% ipython --no-banner

In [1]: import numpy as np

In [2]: np.set_printoptions(precision=3, suppress=True, linewidth=120)

In [3]: def rd(a):
   ...:     return np.round(a, 3) + 0
   ...: 

In [4]: sig = 5 * 0.5 ** np.arange(4)

In [5]: rng = np.random.default_rng(9606)

In [6]: feats = rng.normal(size=(29, 4)) * rng.permutation(sig)

In [7]: print(rd(feats))
[[ -2.127  -0.325  -4.168  -2.507]
 [  2.687   0.138   9.695   0.905]
 [ -0.423   0.667   5.36   -3.699]
 [ -3.03    1.471   4.541   1.845]
 [  0.79   -0.203   3.797   3.017]
 [ -1.338   0.074  -6.444  -1.031]
 [  0.021   0.599   3.271   1.486]
 [ -2.172   1.428   0.71   -0.635]
 [  1.811  -0.372  -1.857  -0.495]
 [ -0.31    1.113  -3.258   2.527]
 [ -0.543  -1.09    0.6    -1.008]
 [ -1.006  -1.359  -7.871  -0.596]
 [ -0.724   0.781   7.915   3.021]
 [ -2.329  -1.086 -10.276  -0.958]
 [  1.135   0.195  -8.215   2.6  ]
 [ -0.217   0.925  -0.842  -2.939]
 [ -0.249   0.88    6.608  -2.416]
 [ -0.435  -0.676   0.497  -0.948]
 [ -0.919  -0.197  -1.936  -4.323]
 [ -1.015  -0.652   7.109  -0.178]
 [ -1.646  -1.163   1.955  -2.218]
 [  2.084  -0.119  -7.255  -1.117]
 [ -1.99   -0.58  -10.35   -4.38 ]
 [  1.627   1.357   1.537   1.683]
 [ -0.841  -0.328   0.633   0.468]
 [  0.719  -0.367   2.436  -0.205]
 [ -0.269   0.497 -12.318   1.544]
 [  1.15    0.224   1.989  -2.281]
 [ -0.897  -0.018  -4.326  -0.975]]

In [8]: Z = feats[[23, 11]].astype(float)

In [9]: for _ in range(4):
   ...:     labels = np.linalg.norm(feats[:, None] - Z, axis=-1).argmin(axis=1)
   ...:     Z = np.array([feats[labels == j].mean(axis=0) for j in range(2)])
   ...: 

In [10]: print(labels)
[1 0 0 0 0 1 0 0 0 1 0 1 0 1 1 0 0 0 1 0 0 1 1 0 0 0 1 0 1]

In [11]: print(np.abs(Z[1] - Z[0]).argmax())
2
